$ ipython --no-banner

In [1]: import numpy as np

In [2]: from numpy import linalg as LA

In [3]: np.set_printoptions(precision=2, suppress=True, linewidth=140, sign=" ")

In [4]: def rd(a):
   ...:     return np.round(a, 2) + 0
   ...: 

In [5]: data = np.array([[1, -1, 1, -1], [1, 0, 0, 0], [1, 1, 1, 1]])

In [6]: def softmax(z):
   ...:     e = np.exp(z - z.max(axis=-1, keepdims=True))
   ...:     return e / e.sum(axis=-1, keepdims=True)
   ...: 

In [7]: rd(softmax(data).sum(axis=1))
Out[7]: array([ 1.,  1.,  1.])

In [8]: rd(softmax(10 * data[1]))
Out[8]: array([ 1.,  0.,  0.,  0.])

In [9]: rd(softmax(data[1] + -1))
Out[9]: array([ 0.48,  0.17,  0.17,  0.17])

In [10]: scores = data @ data.T / np.sqrt(4)

In [11]: rd(softmax(scores + np.triu(np.full(scores.shape, -np.inf), 1)))
Out[11]: 
array([[ 1.  ,  0.  ,  0.  ],
       [ 0.5 ,  0.5 ,  0.  ],
       [ 0.1 ,  0.16,  0.74]])

In [12]: rd(softmax(scores))
Out[12]: 
array([[ 0.74,  0.16,  0.1 ],
       [ 0.33,  0.33,  0.33],
       [ 0.1 ,  0.16,  0.74]])

In [13]: r0, v = data[0], data[1]

In [14]: r0 @ v
Out[14]: np.int64(1)

In [15]: r0 @ r0
Out[15]: np.int64(4)

In [16]: p = (r0 @ v) / (r0 @ r0) * r0

In [17]: (v - p) @ r0
Out[17]: np.float64(0.0)

In [18]: p
Out[18]: array([ 0.25, -0.25,  0.25, -0.25])

In [19]: v - p
Out[19]: array([ 0.75,  0.25, -0.25,  0.25])

In [20]: x0 = np.array([3, 3, 3, -2])

In [21]: h = np.maximum(data @ x0, 0)

In [22]: np.maximum(data @ (3 * x0), 0)
Out[22]: array([ 15,   9,  21])

In [23]: np.flatnonzero(h > 1e-9)
Out[23]: array([ 0,  1,  2])

In [24]: data.T @ h
Out[24]: array([ 15,   2,  12,   2])

In [25]: A2 = data / LA.norm(data, axis=1, keepdims=True)

In [26]: G = A2 @ A2.T

In [27]: rd(np.degrees(np.arccos(np.clip(G[1, 2], -1, 1))))
Out[27]: np.float64(60.0)

In [28]: (np.abs(G) > 0.9).astype(int)
Out[28]: 
array([[ 1,  0,  0],
       [ 0,  1,  0],
       [ 0,  0,  1]])

In [29]: mat = np.array([[0, -1, -1], [1, 0, -4], [1, 4, 0]])

In [30]: r0, v = mat[2], mat[1]

In [31]: r0 @ r0
Out[31]: np.int64(17)

In [32]: p = (r0 @ v) / (r0 @ r0) * r0

In [33]: rd(p)
Out[33]: array([ 0.06,  0.24,  0.  ])

In [34]: rd(LA.norm(r0 + v) ** 2 + LA.norm(r0 - v) ** 2)
Out[34]: np.float64(68.0)

In [35]: t = np.radians(120)

In [36]: r_ = np.eye(4)

In [37]: r_[0, 0] = r_[3, 3] = np.cos(t)

In [38]: r_[0, 3], r_[3, 0] = -np.sin(t), np.sin(t)

In [39]: rd(r_)
Out[39]: 
array([[-0.5 ,  0.  ,  0.  , -0.87],
       [ 0.  ,  1.  ,  0.  ,  0.  ],
       [ 0.  ,  0.  ,  1.  ,  0.  ],
       [ 0.87,  0.  ,  0.  , -0.5 ]])

In [40]: A2 = data @ r_.T

In [41]: rd(np.abs(A2 - data).max(axis=0))
Out[41]: array([ 2.37,  0.  ,  0.  ,  2.37])

In [42]: np.allclose(LA.norm(data, axis=1), LA.norm(A2, axis=1))
Out[42]: True

In [43]: A2 = mat / LA.norm(mat, axis=1, keepdims=True)

In [44]: G = A2 @ A2.T

In [45]: rd(LA.norm(A2, axis=1))
Out[45]: array([ 1.,  1.,  1.])

In [46]: rd(G)
Out[46]: 
array([[ 1.  ,  0.69, -0.69],
       [ 0.69,  1.  ,  0.06],
       [-0.69,  0.06,  1.  ]])

In [47]: np.argwhere(np.triu(np.abs(G) > 0.95, 1))
Out[47]: array([], shape=(0, 2), dtype=int64)

In [48]: M = np.load("out7.npy")

In [49]: M
Out[49]: 
array([[ -2,  -3,   3],
       [ -3,   0,   0],
       [ -5,   3,  -2],
       [ -5,   6,   1],
       [ -6,   4,  -2],
       [ -7,   7,  -3],
       [-10,   7,  -4],
       [-13,  10,  -1],
       [-14,  11,   1],
       [-17,   9,   1],
       [-18,   7,   4],
       [-15,   8,   7],
       [-16,   6,   6]])

In [50]: G = np.cov(M, rowvar=False)

In [51]: rd(np.corrcoef(M.T))
Out[51]: 
array([[ 1.  , -0.76, -0.47],
       [-0.76,  1.  ,  0.  ],
       [-0.47,  0.  ,  1.  ]])

In [52]: np.median(M, axis=0)
Out[52]: array([-10.,   7.,   1.])

In [53]: np.argsort(-M.std(axis=0).round(6), kind="stable")
Out[53]: array([ 0,  1,  2])

In [54]: np.argwhere(np.triu(np.abs(np.corrcoef(M.T)) > 0.8, 1))
Out[54]: array([], shape=(0, 2), dtype=int64)

In [55]: rd(np.polyfit(M[:, 2], M[:, 0], 1))
Out[55]: array([-0.79, -9.41])

In [56]: rd(LA.eigvalsh(G)[::-1])
Out[56]: array([ 44.72,  12.48,   2.04])

In [57]: G.shape
Out[57]: (3, 3)

In [58]: rd(np.corrcoef(M[:, 2], M[:, 0])[0, 1])
Out[58]: np.float64(-0.47)

In [59]: Xc = M - M.mean(axis=0)

In [60]: Uu, sigma, VT = LA.svd(Xc, full_matrices=False)

In [61]: rd((sigma ** 2).sum() ** 2 / (sigma ** 4).sum())
Out[61]: np.float64(1.63)

In [62]: np.searchsorted(np.cumsum(sigma ** 2) / (sigma ** 2).sum(), 0.9) + 1
Out[62]: np.int64(2)

In [63]: rd(Xc.mean(axis=0))
Out[63]: array([ 0.,  0.,  0.])

In [64]: rd(VT[0] * np.sign(VT[0, np.abs(VT[0]).argmax()]))
Out[64]: array([ 0.84, -0.49, -0.23])

In [65]: np.abs(Uu[:, 0]).argmax()
Out[65]: np.int64(0)

In [66]: rd(sigma ** 2 / (sigma ** 2).sum())
Out[66]: array([ 0.75,  0.21,  0.03])
